$ python3 -q
>>> import numpy as np
>>> from numpy import linalg as LA
>>> np.set_printoptions(precision=3, suppress=True, linewidth=160, floatmode="fixed")
>>> def rd(a):
...     return np.round(a, 3) + 0
... 
>>> E = 2 * np.eye(3) + np.eye(3, k=1)
>>> print(E)
[[2.000 1.000 0.000]
 [0.000 2.000 1.000]
 [0.000 0.000 2.000]]
>>> th = np.radians(30)
>>> Rm = np.eye(3)
>>> Rm[0, 0] = Rm[1, 1] = np.cos(th)
>>> Rm[0, 1], Rm[1, 0] = -np.sin(th), np.sin(th)
>>> print(rd(Rm))
[[ 0.866 -0.500  0.000]
 [ 0.500  0.866  0.000]
 [ 0.000  0.000  1.000]]
>>> M2 = E @ Rm.T
>>> print(rd(M2))
[[ 1.232  1.866  0.000]
 [-1.000  1.732  1.000]
 [ 0.000  0.000  2.000]]
>>> print(np.allclose(LA.norm(E, axis=1), LA.norm(M2, axis=1)))
True
>>> print(rd(LA.det(Rm)), rd(np.trace(Rm)))
1.0 2.732
>>> u, v = M2[1], M2[2]
>>> print(u @ u)
5.0
>>> p = (u @ v) / (u @ u) * u
>>> print(rd(v - p))
[ 0.400 -0.693  1.600]
>>> print(rd(np.outer(u, v)))
[[ 0.000  0.000 -2.000]
 [ 0.000  0.000  3.464]
 [ 0.000  0.000  2.000]]
>>> print(rd(p))
[-0.400  0.693  0.400]
>>> print((v - p) @ u)
0.0
>>> hat = np.triu(np.array([[-2, 3, -5], [-2, 2, -1], [2, -5, 5]]), 1) + np.eye(3)
>>> M2 = hat @ E @ LA.inv(hat)
>>> print(M2)
[[2.000 1.000 4.000]
 [0.000 2.000 1.000]
 [0.000 0.000 2.000]]
>>> print(rd(LA.det(M2)))
8.0
>>> print([int(LA.matrix_rank(LA.matrix_power(M2, p))) for p in range(1, 4)])
[3, 3, 3]
>>> print(rd(np.sort(LA.eigvals(M2))))
[2.000 2.000 2.000]
>>> rng = np.random.default_rng(30)
>>> idx = rng.permutation(3)
>>> print(idx)
[0 1 2]
>>> M2 = E[idx][:, idx]
>>> print(np.trace(M2))
6.0
>>> print(rd(LA.det(M2)), rd(LA.det(E[idx])))
8.0 8.0
>>> cent = np.array([[2, -3, -1]])
>>> M = rng.normal(size=(13, 1)) @ cent + np.array([3, 3, -1])
>>> print(rd(M))
[[ 4.487  0.770 -1.743]
 [ 1.060  5.910 -0.030]
 [ 2.576  3.636 -0.788]
 [ 2.427  3.860 -0.713]
 [ 7.725 -4.087 -3.362]
 [ 1.114  5.830 -0.057]
 [ 5.752 -1.127 -2.376]
 [ 3.246  2.630 -1.123]
 [ 5.044 -0.066 -2.022]
 [ 2.994  3.008 -0.997]
 [ 3.786  1.822 -1.393]
 [ 3.982  1.527 -1.491]
 [ 3.219  2.671 -1.110]]
>>> # rank 2
>>> print([round(float(x), 3) for x in LA.svd(M, compute_uv=False)[:3]])
[16.016, 11.575, 0.0]
>>> U, sv, Vt = LA.svd(M, full_matrices=False)
>>> print(np.abs(U[:, 0]).round(6).argmax())
4
>>> print(rd(Vt @ Vt.T))
[[1.000 0.000 0.000]
 [0.000 1.000 0.000]
 [0.000 0.000 1.000]]
>>> print(rd(np.sqrt((sv ** 2).sum())), rd(LA.norm(M)))
19.761 19.761
>>> print(rd(np.cumsum(sv ** 2) / np.sum(sv ** 2)))
[0.657 1.000 1.000]
>>> print(rd(sv))
[16.016 11.575  0.000]
>>> print(rd(U.T @ U))
[[1.000 0.000 0.000]
 [0.000 1.000 0.000]
 [0.000 0.000 1.000]]
>>> print(np.allclose(U * sv @ Vt, M))
True
>>> X = np.array([[4, 2, 4, 1],
...     [0, 3, 2, 0],
...     [2, 3, 1, 1],
...     [1, 5, 2, 4],
...     [5, 5, 5, 3],
...     [5, 1, 4, 4]]) * (rng.random((6, 4)) < 0.3)
>>> print(X)
[[0 0 0 0]
 [0 0 2 0]
 [2 0 0 1]
 [0 0 2 0]
 [5 0 0 3]
 [0 1 4 4]]
>>> # rows 1 and 3 are equal
>>> hat = X @ LA.solve(X.T @ X, X.T)
>>> print(rd(hat @ X[:, 3]))
[0.000 0.000 1.000 0.000 3.000 4.000]
>>> print(rd(np.diag(hat)))
[0.000 0.500 1.000 0.500 1.000 1.000]
>>> print(rd(LA.eigvalsh(hat)))
[0.000 0.000 1.000 1.000 1.000 1.000]
